% python3 -q
>>> import numpy as np
>>> from numpy import linalg as LA
>>> np.set_printoptions(suppress=True, linewidth=140)
>>> rnd = lambda a: np.round(a, 3) + 0
>>> J = np.loadtxt("x.csv", delimiter=",")
>>> print(rnd(J))
[[ 2.345 -1.184  8.752 -4.062]
 [ 3.387 -5.674  7.473 -0.699]
 [-2.964  8.466 -1.972 -3.956]
 [ 1.739  0.635  8.467 -4.988]
 [-3.449  7.633 -5.188 -1.71 ]
 [ 3.241 -8.27   3.445  3.037]
 [-1.904 -0.168 -8.578  4.771]
 [ 1.844 -7.751 -2.01   5.699]
 [-1.878  7.789  1.914 -5.67 ]
 [-2.566  8.383 -0.332 -4.799]
 [ 3.298 -5.08   7.857 -1.261]
 [-0.225 -4.304 -6.601  6.152]
 [ 1.999 -7.922 -1.554  5.552]
 [ 3.248 -8.261  3.486  3.009]
 [-3.486  6.905 -6.302 -0.67 ]
 [ 2.55  -1.873  8.754 -3.654]
 [-1.725  7.608  2.349 -5.799]
 [ 3.487 -6.948  6.249  0.725]
 [-3.469  7.457 -5.506 -1.432]
 [ 3.354 -5.439  7.636 -0.927]
 [ 1.211 -6.903 -3.686  6.108]
 [ 0.349 -5.443 -5.567  6.265]
 [ 3.346 -5.383  7.672 -0.98 ]
 [ 3.474 -7.385  5.624  1.325]
 [-2.633  8.416 -0.587 -4.68 ]
 [ 3.338 -8.085  4.112  2.564]
 [-1.958 -0.009 -8.61   4.694]
 [-3.312  8.146 -3.918 -2.706]]
>>> Y = np.array([[-9, 6], [-3, 0], [0, -6], [-2, -3]])
>>> print(np.vstack([J, Y.T]).shape)
(30, 4)
>>> print(rnd(np.einsum("ij,ij->i", J, J)))
[100. 100. 100. 100. 100. 100. 100. 100. 100. 100. 100. 100. 100. 100. 100. 100. 100. 100. 100. 100. 100. 100. 100. 100. 100. 100. 100.
 100.]
>>> print(rnd(np.einsum("ij->j", J)))
[ 12.644 -24.645  23.378   1.91 ]
>>> print(LA.matrix_rank(J @ Y))
2
>>> mat = np.load("layer17.npy")
>>> print(mat)
[[ 0.2 -0.2  0.7  0.7  1.8 -1.5 -0.3]
 [-0.5  0.5  0.   0.   0.3 -0.7  0.5]
 [ 1.2  0.   0.2  0.8  0.4  0.7 -0.7]
 [-1.9 -1.6  0.7 -1.5 -0.5 -1.7  1.9]
 [-1.   1.4 -1.3 -0.1  0.2  0.5  0.2]
 [ 1.2  0.2  1.2  0.2  1.1 -0.2 -1.1]]
>>> rng = np.random.default_rng(81103)
>>> Y = mat + rng.integers(-2, 3, (6, 3)) @ rng.integers(-2, 3, (3, 7))
>>> print(rnd(Y))
[[-0.8 -7.2 -3.3 -2.3  3.8 -7.5 -6.3]
 [ 7.5 -3.5 -8.   4.  -5.7 -2.7 -1.5]
 [-4.8 -2.   4.2 -7.2  6.4 -3.3 -0.7]
 [ 6.1 -1.6 -3.3  0.5 -6.5 -1.7  5.9]
 [-3.   3.4 -1.3  5.9  0.2  4.5 -3.8]
 [ 1.2  4.2  3.2  3.2  0.1  3.8  0.9]]
>>> print(rnd(LA.svd(Y - mat, compute_uv=False)))
[20.797 16.138  9.8    0.     0.     0.   ]
